>>> import numpy as np
>>> import numpy.linalg as la
>>> np.set_printoptions(precision=2, suppress=True, linewidth=160)
>>> m1 = np.load("run3.npy")
>>> print(m1)
[[-0.32  0.88 -1.44  0.32 -0.72]
 [-0.4   2.15 -2.85  1.9   0.45]
 [ 0.04  0.52 -0.45  0.86  0.9 ]]
>>> # rank 2
>>> rk = la.matrix_rank(m1)
>>> print(rk)
2
>>> null = la.svd(m1)[2][rk:].T
>>> [int(la.matrix_rank(np.delete(m1, i, axis=0))) for i in range(3)]
[2, 2, 2]
>>> print(null.shape)
(5, 3)
>>> np.round(m1 @ null, 2) + 0
array([[0., 0., 0.],
       [0., 0., 0.],
       [0., 0., 0.]])
>>> round(float(la.norm(m1, 2) / la.norm(m1)), 2)
0.96
>>> [round(float(x), 2) for x in la.svd(m1, compute_uv=False)[:3]]
[4.51, 1.39, 0.0]
>>> la.cond(m1) > 100
np.True_
>>> F = np.array([[2.05, -3.0, 2.0, -3.0, 0.0, 2.0, -2.0, -1.0],
...     [-3.0, -1.95, 2.0, 3.0, 3.0, -3.0, 1.0, 2.0],
...     [2.0, -2.0, -1.95, 1.0, 3.0, -3.0, -3.0, 0.0],
...     [-2.0, 3.0, 2.0, -2.95, 0.0, -2.0, 0.0, -2.0],
...     [2.0, -1.0, 0.0, -1.0, 1.05, 2.0, -1.0, 3.0],
...     [1.0, 1.0, 3.0, -1.0, 3.0, -0.95, 0.0, -1.0],
...     [2.0, 0.0, 0.0, 1.0, -3.0, 2.0, -0.95, 1.0],
...     [2.0, -3.0, 2.0, -3.0, 0.0, 2.0, -2.0, -0.95]])
>>> print(round(float(la.norm(F, 2) / la.norm(F)), 2))
0.61
>>> print(np.argsort(-la.norm(F, axis=0).round(6), kind="stable")[:3])
[3 5 4]
>>> la.cond(F) > 100
np.True_
>>> M = np.load("arr.npy")
>>> M
array([[7, 9, 0, 0],
       [8, 6, 0, 0],
       [0, 0, 7, 9],
       [0, 0, 8, 6]])
>>> # 2 groups of indices that never mix
>>> la.matrix_rank(M)
np.int64(4)
>>> M[:, 4]
Traceback (most recent call last):
  File "<python-input-23>", line 1, in <module>
    M[:, 4]
    ~^^^^^^
IndexError: index 4 is out of bounds for axis 1 with size 4
>>> np.abs(M).max()
np.int64(9)
>>> print(M.mean(axis=0))
[3.75 3.75 3.75 3.75]
>>> vals, evecs = la.eig(M)
>>> np.sort(la.eigvals(la.inv(M)))
array([-0.5 , -0.5 ,  0.07,  0.07])
>>> np.sort(la.eigvals(M.T))
array([-2., -2., 15., 15.])
>>> print(vals)
[15. -2. 15. -2.]
>>> np.round(M @ evecs[:, 0] - vals[0] * evecs[:, 0], 2) + 0
array([0., 0., 0., 0.])
>>> np.sort(la.eigvals(M @ M))
array([  4.,   4., 225., 225.])
>>> vec = np.array([1, 3, -3, 0])
>>> rhs = M @ vec
>>> print(rhs)
[ 34  26 -21 -24]
>>> la.solve(M, rhs)
array([ 1.,  3., -3.,  0.])
>>> la.solve(M, M[:, 2])
array([0., 0., 1., 0.])
>>> la.solve(M, rhs + M[:, 1])
array([ 1.,  4., -3.,  0.])
>>> rng = np.random.default_rng(600627)
>>> lab = rng.permutation(8)
>>> lab
array([0, 2, 7, 5, 3, 1, 4, 6])
>>> A2 = F[lab][:, lab]
>>> np.round(np.trace(A2), 2)
np.float64(-6.6)
>>> A2
array([[ 2.05,  2.  , -1.  ,  2.  , -3.  , -3.  ,  0.  , -2.  ],
       [ 2.  , -1.95,  0.  , -3.  ,  1.  , -2.  ,  3.  , -3.  ],
       [ 2.  ,  2.  , -0.95,  2.  , -3.  , -3.  ,  0.  , -2.  ],
       [ 1.  ,  3.  , -1.  , -0.95, -1.  ,  1.  ,  3.  ,  0.  ],
       [-2.  ,  2.  , -2.  , -2.  , -2.95,  3.  ,  0.  ,  0.  ],
       [-3.  ,  2.  ,  2.  , -3.  ,  3.  , -1.95,  3.  ,  1.  ],
       [ 2.  ,  0.  ,  3.  ,  2.  , -1.  , -1.  ,  1.05, -1.  ],
       [ 2.  ,  0.  ,  1.  ,  2.  ,  1.  ,  0.  , -3.  , -0.95]])
>>> np.diag(A2)
array([ 2.05, -1.95, -0.95, -0.95, -2.95, -1.95,  1.05, -0.95])
>>> round(float(la.det(A2)), 2), round(la.det(F[lab]), 2)
(405.99, np.float64(405.99))
>>> print(np.sort(np.abs(la.eigvals(A2))))
[0.05 2.31 2.31 3.22 3.22 5.02 5.02 5.82]
